$ python -q
>>> import numpy as np
>>> np.set_printoptions(precision=3, suppress=True, linewidth=120, floatmode="fixed")
>>> K = np.load("case14.npy")
>>> print(K)
[[-1.400  0.200 -0.900  0.100  0.100  0.700 -0.600  0.900]
 [-1.893  0.171 -0.857  0.118 -0.066  0.556 -0.955  0.586]]
>>> M2 = K / np.linalg.norm(K, axis=1, keepdims=True)
>>> gram = M2 @ M2.T
>>> print(gram[0])
[1.000 0.959]
>>> print(np.argwhere(np.triu(np.abs(gram) > 0.95, 1)))
[[0 1]]
>>> print(gram)
[[1.000 0.959]
 [0.959 1.000]]
>>> print(np.linalg.norm(M2, axis=1))
[1.000 1.000]
>>> print((np.abs(gram) > 0.9).astype(int))
[[1 1]
 [1 1]]
>>> print(round(np.degrees(np.arccos(np.clip(gram[0, 1], -1, 1))), 3))
16.383
>>> print(gram.shape)
(2, 2)
>>> print(gram.sum(axis=0))
[1.959 1.959]
>>> print(round(float(np.linalg.norm(gram)), 3))
1.96
>>> print(np.linalg.svd(gram, compute_uv=False))
[1.959 0.041]
>>> gram[2]
Traceback (most recent call last):
  File "<python-input-16>", line 1, in <module>
    gram[2]
    ~~~~^^^
IndexError: index 2 is out of bounds for axis 0 with size 2
>>> print(np.unravel_index(np.abs(gram).argmax(), gram.shape))
(np.int64(1), np.int64(1))
>>> print(gram - gram[0])
[[ 0.000  0.000]
 [-0.041  0.041]]
>>> print(gram.sum(axis=1))
[1.959 1.959]
>>> print(np.round(np.abs(gram).max(), 3))
1.0
>>> print(np.linalg.norm(K, axis=1).argmax())
1
>>> print(np.round(np.linalg.norm(K, 2), 3))
3.196
>>> print(np.round(np.linalg.norm(K, 1), 3), round(float(np.linalg.norm(K, np.inf)), 3))
3.293 5.202
>>> print(round(np.linalg.norm(K) ** 2 / np.linalg.norm(K, 2) ** 2, 3))
1.02
>>> print(round(K[0] @ K[1], 3))
4.95
>>> print(round(np.linalg.norm(K[0], 1), 3), np.round(np.linalg.norm(K[0], np.inf), 3))
4.9 1.4
>>> U, sv, Vh = np.linalg.svd(K, full_matrices=False)
>>> print(np.round(U.T @ K @ Vh.T, 3) + 0)
[[3.196 0.000]
 [0.000 0.455]]
>>> print(round(float(np.sqrt((sv ** 2).sum())), 3), round(np.linalg.norm(K), 3))
3.228 3.228
>>> print(np.abs(U[:, 0]).round(6).argmax())
1
>>> print(np.allclose(U * sv @ Vh, K))
True
>>> print(np.round(U.T @ U, 3) + 0)
[[1.000 0.000]
 [0.000 1.000]]
>>> print(np.cumsum(sv ** 2) / np.sum(sv ** 2))
[0.980 1.000]
>>> print(U.shape, sv.shape, Vh.shape)
(2, 2) (2,) (2, 8)
>>> print(np.abs(Vh[0]))
[0.735 0.081 0.387 0.048 0.005 0.275 0.349 0.323]
>>> print(sv / sv[0])
[1.000 0.143]
>>> M2 = np.array([[-7, 0], [8, 2], [7, -9], [6, 8], [2, -4], [-2, -8], [3, -7], [3, 4]])
>>> print(np.einsum("ij,ij->i", K, K))
[4.490 5.930]
>>> print(K @ M2)
[[ 5.400 11.100]
 [ 6.977 13.844]]
>>> print(np.linalg.matrix_rank(np.vstack([K, M2.T])))
4
>>> print(np.linalg.matrix_rank(K @ M2))
2
>>> print(np.einsum("ik,kj->ij", K, M2))
[[ 5.400 11.100]
 [ 6.977 13.844]]
>>> print(np.einsum("ik,kj->ji", K, M2))
[[ 5.400  6.977]
 [11.100 13.844]]
>>> data = np.array([[0.1, 0.0, 3.0], [-3.0, 3.1, -3.0], [0.0, 0.0, 3.1]])
>>> rng = np.random.default_rng(453716)
>>> labels = rng.permutation(3)
>>> print(labels)
[0 2 1]
>>> M2 = data[labels][:, labels]
>>> print(round(np.trace(M2), 3))
6.3
>>> print(M2)
[[ 0.100  3.000  0.000]
 [ 0.000  3.100  0.000]
 [-3.000 -3.000  3.100]]
>>> print(np.diag(M2))
[0.100 3.100 3.100]
>>> X = np.loadtxt("test9.csv", delimiter=",")
>>> print(X)
[[ -8.768  -9.947  36.072  -5.523  12.129  18.515]
 [ -4.935  -3.428   9.238  16.437  -3.532  15.495]
 [-10.680 -11.226  35.667  -5.231  10.285  16.072]
 [ -6.083  -6.587   9.106  14.822  -3.844  14.381]
 [ -8.466  -9.993  37.697  -7.301   8.064  16.023]
 [-10.066  -9.725  35.919  -5.717   9.773  14.800]
 [ -5.523  -4.560  10.659  15.957  -4.572  14.600]
 [ -9.586  -9.591  36.887  -6.247   9.434  15.132]
 [ -5.884  -5.000   9.333  16.572  -3.464  16.331]
 [ -9.756 -10.120  37.436  -5.919  10.827  16.232]
 [ -5.514  -3.396  10.066  15.694  -4.588  15.430]]
>>> hat = X @ np.linalg.solve(X.T @ X, X.T)
>>> print(np.diag(hat))
[0.815 0.423 0.502 0.717 0.902 0.387 0.571 0.279 0.328 0.320 0.756]
>>> print(np.round(np.trace(hat), 3))
6.0
>>> print(np.allclose(hat @ hat, hat))
True
>>> print(np.round(np.linalg.eigvalsh(hat), 3) + 0)
[0.000 0.000 0.000 0.000 0.000 1.000 1.000 1.000 1.000 1.000 1.000]
>>> print([round(float(x), 3) for x in np.linalg.svd(X, compute_uv=False)[:3]])
[112.308, 47.117, 4.272]
>>> print(np.abs(np.linalg.svd(X)[2][-1]))
[0.664 0.325 0.260 0.418 0.237 0.394]
>>> M2 = np.c_[X[:, :1] @ np.array([[1]]), np.array([8, 3, 2, -9, 9, -4, 0, 7, -8, 6, 1])]
>>> print(M2)
[[ -8.768   8.000]
 [ -4.935   3.000]
 [-10.680   2.000]
 [ -6.083  -9.000]
 [ -8.466   9.000]
 [-10.066  -4.000]
 [ -5.523   0.000]
 [ -9.586   7.000]
 [ -5.884  -8.000]
 [ -9.756   6.000]
 [ -5.514   1.000]]
>>> print(np.linalg.norm(np.linalg.qr(X)[0].T @ M2, axis=0) ** 2 / ((M2 ** 2).sum(axis=0) + 1e-12))
[1.000 0.807]
>>> print(np.linalg.matrix_rank(M2))
2
>>> x0 = np.array([-2, 2, 2, -2, 0, 2])
>>> x0 @ X
Traceback (most recent call last):
  File "<python-input-66>", line 1, in <module>
    x0 @ X
    ~~~^~~
ValueError: matmul: Input operand 1 has a mismatch in its core dimension 0, with gufunc signature (n?,k),(k,m?)->(n?,m?) (size 11 is different from 6)
>>> print(np.einsum("ij,j->i", X, x0))
[117.862  19.606 112.848  16.322 118.988 113.554  20.530 116.522  19.952 118.446  23.840]
>>> print((X @ x0).argmax())
4
>>> print(X @ x0)
[117.862  19.606 112.848  16.322 118.988 113.554  20.530 116.522  19.952 118.446  23.840]
>>> print(np.unravel_index(np.abs(X).argmax(), X.shape))
(np.int64(4), np.int64(2))
>>> np.zeros(11, 6)
Traceback (most recent call last):
  File "<python-input-71>", line 1, in <module>
    np.zeros(11, 6)
    ~~~~~~~~^^^^^^^
TypeError: Cannot interpret '6' as a data type
>>> np.linalg.rank(X)
Traceback (most recent call last):
  File "<python-input-72>", line 1, in <module>
    np.linalg.rank(X)
    ^^^^^^^^^^^^^^
AttributeError: module 'numpy.linalg' has no attribute 'rank'
>>> A = np.load("block6.npy")
>>> print(A)
[[ 1  0  0  3  0 -3]
 [ 0  0  0  0  0  0]
 [ 0  0  0  0  0  0]
 [ 0  0  0  0 -1  0]]
>>> def softmax(z):
...     e = np.exp(z - z.max(axis=-1, keepdims=True))
...     return e / e.sum(axis=-1, keepdims=True)
... 
>>> print(softmax(K).sum(axis=1))
[1.000 1.000]
>>> print(np.round(softmax(10 * K[1]), 3) + 0)
[0.000 0.009 0.000 0.005 0.001 0.419 0.000 0.566]
>>> print(softmax(K[1] + -2))
[0.019 0.153 0.055 0.145 0.121 0.225 0.050 0.232]
>>> scores = K @ K.T / np.sqrt(8)
>>> print(softmax(scores)[1] @ K)
[-1.689  0.183 -0.875  0.111  0.003  0.616 -0.808  0.716]
>>> try:
...     np.linalg.inv(A)
... except np.linalg.LinAlgError as e:
...     print(e)
... 
Last 2 dimensions of the array must be square
>>> print(A @ np.linalg.pinv(A) @ A)
[[ 1.000  0.000  0.000  3.000  0.000 -3.000]
 [ 0.000  0.000  0.000  0.000  0.000  0.000]
 [ 0.000  0.000  0.000  0.000  0.000  0.000]
 [ 0.000  0.000  0.000  0.000 -1.000  0.000]]
>>> print(round(float(np.trace(np.linalg.pinv(A) @ A)), 3))
2.0
>>> print(np.linalg.lstsq(A[:-1].T, A[-1])[2])
1
